% ipython --no-banner

In [1]: import numpy as np

In [2]: import numpy.linalg as la

In [3]: np.set_printoptions(suppress=True, linewidth=120)

In [4]: M = np.array([[0, 0], [0, 0], [-1, 0], [0, 0]])

In [5]: # looks like rank 1

In [6]: C2 = M.T @ M

In [7]: np.round(la.svd(M, compute_uv=False) ** 2, 2)
Out[7]: array([1., 0.])

In [8]: np.round(la.eigvalsh(C2)[::-1], 2)
Out[8]: array([1., 0.])

In [9]: np.trace(C2), (M ** 2).sum()
Out[9]: (np.int64(1), np.int64(1))

In [10]: def softmax(z):
    ...:     e = np.exp(z - z.max(axis=-1, keepdims=True))
    ...:     return e / e.sum(axis=-1, keepdims=True)
    ...: 

In [11]: softmax(M[1] + 5)
Out[11]: array([0.5, 0.5])

In [12]: softmax(10 * M[1])
Out[12]: array([0.5, 0.5])

In [13]: att = M @ M.T / np.sqrt(2)

In [14]: np.round(softmax(att + np.triu(np.full(att.shape, -np.inf), 1)), 2)
Out[14]: 
array([[1.  , 0.  , 0.  , 0.  ],
       [0.5 , 0.5 , 0.  , 0.  ],
       [0.25, 0.25, 0.5 , 0.  ],
       [0.25, 0.25, 0.25, 0.25]])

In [15]: np.round(softmax(att), 2)
Out[15]: 
array([[0.25, 0.25, 0.25, 0.25],
       [0.25, 0.25, 0.25, 0.25],
       [0.2 , 0.2 , 0.4 , 0.2 ],
       [0.25, 0.25, 0.25, 0.25]])

In [16]: softmax(att)[1] @ M
Out[16]: array([-0.25,  0.  ])

In [17]: np.round(la.norm(M) ** 2 / la.norm(M, 2) ** 2, 2)
Out[17]: np.float64(1.0)

In [18]: la.norm(M, axis=1).argmax()
Out[18]: np.int64(2)

In [19]: np.round(la.norm(M, 2), 2)
Out[19]: np.float64(1.0)

In [20]: np.round(la.norm(M, 1), 2), round(float(la.norm(M, np.inf)), 2)
Out[20]: (np.float64(1.0), 1.0)

In [21]: round(la.norm(M[2], 1), 2), round(float(la.norm(M[2], np.inf)), 2)
Out[21]: (np.float64(1.0), 1.0)

In [22]: M[2] @ M[0]
Out[22]: np.int64(0)

In [23]: np.round(la.norm(M[2] - M[0]), 2)
Out[23]: np.float64(1.0)
